$ python -q
>>> import numpy as np
>>> np.set_printoptions(suppress=True, linewidth=140)
>>> F = np.array([[3, -6, -3, -3, -6],
...     [-1, 2, 1, 1, 2],
...     [7, -14, -7, -7, -14],
...     [7, -14, -7, -7, -14],
...     [-7, 14, 7, 7, 14]])
>>> rk = np.linalg.matrix_rank(F)
>>> rk
np.int64(1)
>>> N = np.linalg.svd(F)[2][rk:].T
>>> np.linalg.matrix_rank(F.T @ F), np.linalg.matrix_rank(F @ F.T)
(np.int64(1), np.int64(1))
>>> [int(np.linalg.matrix_rank(np.delete(F, i, axis=0))) for i in range(5)]
[1, 1, 1, 1, 1]
>>> [int(np.linalg.matrix_rank(F[:i])) for i in range(1, len(F) + 1)]
[1, 1, 1, 1, 1]
>>> N.shape
(5, 4)
>>> np.allclose(F @ N, 0)
True
>>> np.round(np.trace(np.linalg.pinv(F) @ F), 3)
np.float64(1.0)
>>> np.unique(F.round(6), axis=0).shape
(4, 5)
>>> np.abs(np.diag(np.linalg.qr(F)[1])) > 1e-9
array([ True, False, False, False, False])
>>> np.allclose(F[:-1].T @ np.linalg.lstsq(F[:-1].T, F[-1])[0], F[-1])
True
>>> np.round(F @ np.linalg.pinv(F) @ F, 3)
array([[  3.,  -6.,  -3.,  -3.,  -6.],
       [ -1.,   2.,   1.,   1.,   2.],
       [  7., -14.,  -7.,  -7., -14.],
       [  7., -14.,  -7.,  -7., -14.],
       [ -7.,  14.,   7.,   7.,  14.]])
>>> r0, r1 = F[3], F[2]
>>> r0 @ r1
np.int64(539)
>>> r0 @ r0
np.int64(539)
>>> pr = (r0 @ r1) / (r0 @ r0) * r0
>>> np.outer(r0, r1)
array([[ 49, -98, -49, -49, -98],
       [-98, 196,  98,  98, 196],
       [-49,  98,  49,  49,  98],
       [-49,  98,  49,  49,  98],
       [-98, 196,  98,  98, 196]])
>>> (r1 - pr) @ r0
np.float64(0.0)
>>> np.linalg.matrix_rank(np.outer(r0, r1))
np.int64(1)
>>> r1 - pr
array([0., 0., 0., 0., 0.])
>>> np.round(np.linalg.norm(F, 2) / np.linalg.norm(F), 3)
np.float64(1.0)
>>> np.linalg.cond(F) > 100
np.True_
>>> np.linalg.matrix_rank(F, rtol=0.1)
np.int64(1)
>>> np.argsort(-np.linalg.norm(F, axis=0).round(6), kind="stable")[:3]
array([1, 4, 0])
>>> [round(float(x), 3) for x in np.linalg.svd(F, compute_uv=False)[:3]]
[41.557, 0.0, 0.0]
>>> m1 = np.tril(np.array([[1, 0, 1, 0, 1, 2],
...     [1, 0, 1, 2, 0, 1],
...     [1, 1, 0, 2, 0, 0],
...     [0, 0, 1, 2, 2, 0],
...     [1, 2, 2, 2, 0, 1],
...     [2, 1, 0, 1, 2, 1]]), -1) + np.eye(6, dtype=int)
>>> m1
array([[1, 0, 0, 0, 0, 0],
       [1, 1, 0, 0, 0, 0],
       [1, 1, 1, 0, 0, 0],
       [0, 0, 1, 1, 0, 0],
       [1, 2, 2, 2, 1, 0],
       [2, 1, 0, 1, 2, 1]])
>>> # triangular: eigenvalues sit on the diagonal
>>> x0 = np.array([1, 2, 0, 2, 0, 1])
>>> np.sign((m1 @ x0).round(6))
array([1, 1, 1, 1, 1, 1])
>>> np.einsum("ij,j->i", m1, x0)
array([1, 3, 3, 2, 9, 7])
>>> m1 * x0
array([[1, 0, 0, 0, 0, 0],
       [1, 2, 0, 0, 0, 0],
       [1, 2, 0, 0, 0, 0],
       [0, 0, 0, 2, 0, 0],
       [1, 4, 0, 4, 0, 0],
       [2, 2, 0, 2, 0, 1]])
>>> m1 @ np.eye(6)[4]
array([0., 0., 0., 0., 1., 2.])
>>> m1 @ np.ones(6)
array([1., 2., 3., 2., 8., 7.])
>>> (m1 * x0).sum(axis=1)
array([1, 3, 3, 2, 9, 7])
>>> m1 @ x0
array([1, 3, 3, 2, 9, 7])
>>> out = np.array([[1, 3, 2], [3, 0, 3], [2, 0, 2], [2, 3, 1], [0, 3, 0], [1, 2, 2]])
>>> np.vstack([m1, out.T]).shape
(9, 6)
>>> m1 @ out
array([[ 1,  3,  2],
       [ 4,  3,  5],
       [ 6,  3,  7],
       [ 4,  3,  3],
       [15, 12, 14],
       [ 8, 17, 10]])
>>> np.linalg.matrix_rank(m1 @ out)
np.int64(3)
>>> np.einsum("ij,ij->i", m1, m1)
array([ 1,  2,  3,  2, 14, 11])
>>> out = np.array([[-5, 4, 4, 2, -4],
...     [2, -5, -3, 3, 1],
...     [-3, 0, 1, -5, 5],
...     [5, 1, -1, 1, -4],
...     [3, -5, 1, -5, 5]])
>>> feats = np.tril(out)
>>> feats
array([[-5,  0,  0,  0,  0],
       [ 2, -5,  0,  0,  0],
       [-3,  0,  1,  0,  0],
       [ 5,  1, -1,  1,  0],
       [ 3, -5,  1, -5,  5]])
>>> rng = np.random.default_rng(612924)
>>> out = feats + rng.integers(-2, 3, (5, 3)) @ rng.integers(-2, 3, (3, 5))
>>> out
array([[-6, -4, -2,  3,  3],
       [ 4, -3,  3, -2,  0],
       [-7, -4, -1, -6,  0],
       [ 5, -3,  1, -3,  4],
       [ 0, -5, -3, -4,  2]])
>>> np.linalg.matrix_rank(out - feats, tol=1e-8)
np.int64(3)
>>> np.round(np.linalg.svd(out - feats, compute_uv=False), 3) + 0
array([10.13 ,  8.46 ,  6.694,  0.   ,  0.   ])
>>> out - feats
array([[-1, -4, -2,  3,  3],
       [ 2,  2,  3, -2,  0],
       [-4, -4, -2, -6,  0],
       [ 0, -4,  2, -4,  4],
       [-3,  0, -4,  1, -3]])
